$ python3 -q
>>> import numpy as np
>>> np.set_printoptions(precision=3, suppress=True, linewidth=100)
>>> X = np.array([[1, 0, 0], [0, -1, 0], [0, 0, 2]])
>>> u = np.array([-4, -1, 2])
>>> np.correlate(X[1], X[2], "full")
array([ 0, -2,  0,  0,  0])
>>> np.cross(X[1, :3], X[2, :3])
array([-2,  0,  0])
>>> np.polyval(u, X[1])
array([ 2, -1,  2])
>>> B = np.array([[0, 2, 1], [0, 1, 0], [0, 0, 0]])
>>> np.linalg.matrix_rank(X @ B)
np.int64(2)
>>> np.linalg.matrix_rank(np.vstack([X, B.T]))
np.int64(3)
>>> np.einsum("ij,ij->i", X, X)
array([1, 1, 4])
>>> W0 = np.load("case2.npy")
>>> W0
array([[6., 1., 1., 1.],
       [1., 6., 1., 1.],
       [1., 1., 6., 1.],
       [1., 1., 1., 6.]])
>>> x = np.ones(4)
>>> for _ in range(5):
...     x = W0 @ x
...     x /= np.linalg.norm(x)
...     print(round(x @ W0 @ x, 3))
... 
9.0
9.0
9.0
9.0
9.0
>>> round(np.linalg.eigvalsh(W0)[-1], 3)
np.float64(9.0)
>>> x = np.array([0, 2, 1, 0])
>>> y = W0 @ x
>>> y
array([ 3., 13.,  8.,  3.])
>>> np.round(np.linalg.solve(W0, W0[:, 0]), 3) + 0
array([1., 0., 0., 0.])
>>> np.round(np.linalg.solve(W0, y), 3) + 0
array([0., 2., 1., 0.])
>>> W0 @ W0
array([[39., 14., 14., 14.],
       [14., 39., 14., 14.],
       [14., 14., 39., 14.],
       [14., 14., 14., 39.]])
>>> round(np.abs(np.linalg.eigvals(W0)).max(), 3)
np.float64(9.0)
>>> np.allclose(W0 @ W0.T, W0.T @ W0)
True
>>> (W0 + W0.T) / 2
array([[6., 1., 1., 1.],
       [1., 6., 1., 1.],
       [1., 1., 6., 1.],
       [1., 1., 1., 6.]])
